% python3 -q
>>> import numpy as np
>>> np.set_printoptions(suppress=True, linewidth=200)
>>> feats = np.loadtxt("out14.csv", delimiter=",")
>>> feats
array([[ 0.91,  1.97,  0.89, -1.12, -0.89,  0.21,  0.4 , -0.17,  0.46,  0.78,  2.  , -1.48],
       [-0.69, -2.1 , -1.06,  0.21, -0.43, -0.53,  0.4 , -0.2 , -1.63, -0.31, -1.11,  0.49],
       [-2.26, -3.45,  0.47,  2.71, -0.72, -3.56,  0.56, -3.23,  0.51, -2.31, -2.21, -0.07],
       [-0.51, -1.72, -1.18,  0.24,  0.29,  0.15, -0.04,  0.49, -1.33, -0.2 , -1.32,  1.05],
       [-1.4 , -2.26, -0.12,  1.85,  0.38, -1.54, -0.12, -1.23,  0.32, -1.43, -1.99,  0.82],
       [-0.75, -2.62, -1.84,  0.3 ,  0.41,  0.27, -0.04,  0.79, -2.11, -0.26, -1.98,  1.59],
       [-0.7 , -1.76, -0.98,  0.73,  0.68,  0.  , -0.28,  0.35, -0.76, -0.51, -1.67,  1.3 ],
       [-3.13, -5.27, -0.31,  3.82,  0.15, -3.79,  0.16, -3.11,  0.18, -3.08, -4.1 ,  1.32],
       [ 1.76,  3.71,  1.39, -2.03, -1.06,  0.94,  0.4 ,  0.29,  0.89,  1.51,  3.37, -2.17],
       [-0.05,  0.1 ,  0.14,  0.23,  0.25, -0.01, -0.16, -0.02,  0.37, -0.13, -0.13,  0.13],
       [ 0.17,  0.06, -0.2 , -0.38, -0.19,  0.23,  0.12,  0.23, -0.43,  0.26,  0.22, -0.09],
       [-0.43, -0.36,  0.32,  0.79,  0.27, -0.59, -0.16, -0.56,  0.69, -0.57, -0.53,  0.17]])
>>> Uu, sigma, Vt = np.linalg.svd(feats)
>>> vecs = Vt[:(sigma > 1e-8).sum()]
>>> rng = np.random.default_rng(877)
>>> x0 = feats[1] + 5 * feats[9] + rng.integers(2) * np.eye(12)[5]
>>> x0.round(2)
array([-0.94, -1.6 , -0.36,  1.36,  0.82,  0.42, -0.4 , -0.3 ,  0.22, -0.96, -1.76,  1.14])
>>> round(float(np.linalg.norm(x0 - vecs.T @ vecs @ x0)), 2)
0.85
>>> np.allclose(vecs.T @ vecs @ x0, x0)
False
>>> r = np.linalg.matrix_rank(feats)
>>> r
np.int64(3)
>>> null = np.linalg.svd(feats)[2][r:].T
>>> np.round(null @ null.T, 2) + 0
array([[ 0.91, -0.16, -0.01,  0.11,  0.  , -0.11,  0.01, -0.09,  0.  , -0.09, -0.12,  0.04],
       [-0.16,  0.58, -0.17,  0.09, -0.07, -0.14,  0.07, -0.08, -0.26, -0.1 , -0.24,  0.1 ],
       [-0.01, -0.17,  0.81, -0.07,  0.  ,  0.1 ,  0.02,  0.14, -0.26,  0.05, -0.1 ,  0.11],
       [ 0.11,  0.09, -0.07,  0.78, -0.12,  0.12,  0.07,  0.11, -0.2 ,  0.15,  0.17, -0.09],
       [ 0.  , -0.07,  0.  , -0.12,  0.72, -0.15,  0.17, -0.16, -0.19,  0.04,  0.15, -0.22],
       [-0.11, -0.14,  0.1 ,  0.12, -0.15,  0.72,  0.09, -0.28,  0.05, -0.12, -0.02, -0.13],
       [ 0.01,  0.07,  0.02,  0.07,  0.17,  0.09,  0.9 ,  0.09,  0.14, -0.02, -0.07,  0.12],
       [-0.09, -0.08,  0.14,  0.11, -0.16, -0.28,  0.09,  0.71,  0.09, -0.11,  0.03, -0.17],
       [ 0.  , -0.26, -0.26, -0.2 , -0.19,  0.05,  0.14,  0.09,  0.52,  0.11, -0.01,  0.  ],
       [-0.09, -0.1 ,  0.05,  0.15,  0.04, -0.12, -0.02, -0.11,  0.11,  0.89, -0.11,  0.04],
       [-0.12, -0.24, -0.1 ,  0.17,  0.15, -0.02, -0.07,  0.03, -0.01, -0.11,  0.72,  0.21],
       [ 0.04,  0.1 ,  0.11, -0.09, -0.22, -0.13,  0.12, -0.17,  0.  ,  0.04,  0.21,  0.76]])
>>> [int(np.linalg.matrix_rank(np.delete(feats, i, axis=0))) for i in range(12)]
[3, 3, 3, 3, 3, 3, 3, 3, 3, 3, 3, 3]
>>> null.shape
(12, 9)
>>> G = feats.T @ feats
>>> (feats @ feats.T).shape
(12, 12)
>>> np.round(np.linalg.svd(feats, compute_uv=False) ** 2, 2) + 0
array([249.05,  46.04,   7.11,   0.  ,   0.  ,   0.  ,   0.  ,   0.  ,   0.  ,   0.  ,   0.  ,   0.  ])
>>> np.linalg.matrix_rank(G)
np.int64(3)
>>> np.round(np.diag(G), 2)
array([22.8 , 79.9 , 10.08, 32.28,  3.67, 31.11,  0.98, 23.12, 11.65, 20.63, 51.04, 14.93])
>>> np.round(np.trace(G), 2), round((feats ** 2).sum(), 2)
(np.float64(302.2), np.float64(302.2))
>>> np.round(np.linalg.eigvalsh(G)[::-1], 2) + 0
array([249.05,  46.04,   7.11,   0.  ,   0.  ,   0.  ,   0.  ,   0.  ,   0.  ,   0.  ,   0.  ,   0.  ])
>>> np.allclose(G, G.T)
True
>>> M = np.load("m.npy")
>>> M
array([[-1.92, -1.82, -1.88,  0.69,  3.43, -0.01,  1.99, -0.72, -0.96,  0.59, -1.09,  1.21, -3.34],
       [ 2.2 , -0.9 ,  0.76, -1.88, -1.1 ,  0.32, -0.9 , -1.  ,  2.54, -1.14,  4.96, -0.14,  0.82],
       [ 0.17,  0.92,  0.27,  0.52, -0.17, -0.12, -0.18,  0.53, -0.54,  0.17, -1.28, -0.06,  0.55],
       [-1.31, -0.9 ,  1.51, -1.87,  1.62, -0.77, -1.11, -1.55,  0.82, -0.84,  2.35, -0.57, -0.31],
       [-1.98, -1.02, -0.75,  0.48,  4.89, -0.63,  1.32, -0.93, -1.2 ,  0.3 , -1.41,  1.2 , -3.09],
       [ 0.94, -0.36, -2.91,  2.55,  3.58,  0.54,  3.01,  0.63, -1.4 ,  1.03, -2.68,  2.55, -3.19],
       [ 6.41,  5.56,  3.84,  0.  , -5.5 , -0.01, -3.68,  2.4 ,  1.44, -1.09,  0.73, -1.24,  7.04],
       [ 2.05,  1.57,  1.95, -1.22, -6.12,  0.4 , -2.49,  0.89,  1.63, -0.68,  2.12, -2.03,  4.48]])
>>> # rows and columns are dependent
>>> f, r1 = M[1], M[6]
>>> round(float(f @ f), 2)
45.93
>>> p = (f @ r1) / (f @ f) * f
>>> p.round(2)
array([ 1.6 , -0.66,  0.55, -1.37, -0.8 ,  0.23, -0.66, -0.73,  1.85, -0.83,  3.61, -0.1 ,  0.6 ])
>>> np.round(np.linalg.norm(f + r1) ** 2 + np.linalg.norm(f - r1) ** 2, 2)
np.float64(474.25)
>>> F = np.load("x.npy")
>>> F
array([[ 4.05, -4.  ,  4.  , -3.  , -2.  , -3.  ,  1.  , -2.  ,  3.  ,  4.  , -1.  ,  2.  ],
       [-4.  ,  1.05,  3.  ,  0.  , -2.  ,  2.  , -3.  , -4.  , -1.  , -1.  ,  0.  ,  5.  ],
       [ 2.  ,  5.  , -4.95, -2.  , -1.  ,  0.  , -3.  ,  1.  , -2.  ,  3.  , -4.  ,  4.  ],
       [-4.  , -3.  ,  1.  ,  1.05,  0.  , -5.  ,  2.  ,  1.  ,  2.  , -1.  ,  3.  ,  0.  ],
       [-2.  , -3.  , -3.  ,  5.  ,  3.05,  2.  , -4.  , -1.  ,  1.  ,  3.  ,  2.  ,  4.  ],
       [ 1.  ,  1.  , -2.  , -1.  ,  3.  , -3.95, -2.  , -3.  ,  1.  , -3.  , -1.  , -3.  ],
       [ 3.  , -2.  , -5.  , -5.  , -2.  ,  0.  ,  4.05,  5.  ,  1.  ,  2.  , -3.  , -2.  ],
       [ 2.  , -4.  ,  3.  ,  2.  ,  4.  ,  4.  , -5.  , -3.95, -3.  ,  3.  ,  3.  , -1.  ],
       [ 2.  ,  5.  , -2.  ,  3.  ,  3.  ,  3.  ,  2.  ,  3.  ,  0.05, -2.  ,  1.  , -2.  ],
       [ 0.  , -5.  , -4.  ,  1.  , -2.  ,  2.  , -3.  , -2.  , -2.  ,  5.05, -4.  , -3.  ],
       [ 5.  , -1.  ,  0.  , -5.  ,  5.  ,  5.  ,  2.  ,  5.  ,  2.  ,  1.  , -1.95,  4.  ],
       [ 4.  , -4.  ,  4.  , -3.  , -2.  , -3.  ,  1.  , -2.  ,  3.  ,  4.  , -1.  ,  2.05]])
>>> labels = rng.permutation(12)
>>> labels
array([ 4,  7,  5,  8, 10,  9,  1, 11,  3,  0,  2,  6])
>>> Y = F[labels][:, labels]
>>> round(float(np.trace(Y)), 2)
5.6
>>> (F - F.T) / 2
array([[ 0. ,  0. ,  1. ,  0.5,  0. , -2. , -1. , -2. ,  0.5,  2. , -3. , -1. ],
       [ 0. ,  0. , -1. ,  1.5,  0.5,  0.5, -0.5,  0. , -3. ,  2. ,  0.5,  4.5],
       [-1. ,  1. ,  0. , -1.5,  1. ,  1. ,  1. , -1. ,  0. ,  3.5, -2. ,  0. ],
       [-0.5, -1.5,  1.5,  0. , -2.5, -2. ,  3.5, -0.5, -0.5, -1. ,  4. ,  1.5],
       [ 0. , -0.5, -1. ,  2.5,  0. , -0.5, -1. , -2.5, -1. ,  2.5, -1.5,  3. ],
       [ 2. , -0.5, -1. ,  2. ,  0.5,  0. , -1. , -3.5, -1. , -2.5, -3. ,  0. ],
       [ 1. ,  0.5, -1. , -3.5,  1. ,  1. ,  0. ,  5. , -0.5,  2.5, -2.5, -1.5],
       [ 2. ,  0. ,  1. ,  0.5,  2.5,  3.5, -5. ,  0. , -3. ,  2.5, -1. ,  0.5],
       [-0.5,  3. ,  0. ,  0.5,  1. ,  1. ,  0.5,  3. ,  0. ,  0. , -0.5, -2.5],
       [-2. , -2. , -3.5,  1. , -2.5,  2.5, -2.5, -2.5,  0. ,  0. , -2.5, -3.5],
       [ 3. , -0.5,  2. , -4. ,  1.5,  3. ,  2.5,  1. ,  0.5,  2.5,  0. ,  2.5],
       [ 1. , -4.5,  0. , -1.5, -3. ,  0. ,  1.5, -0.5,  2.5,  3.5, -2.5,  0. ]])
>>> round(float(np.trace(F)), 2)
5.6
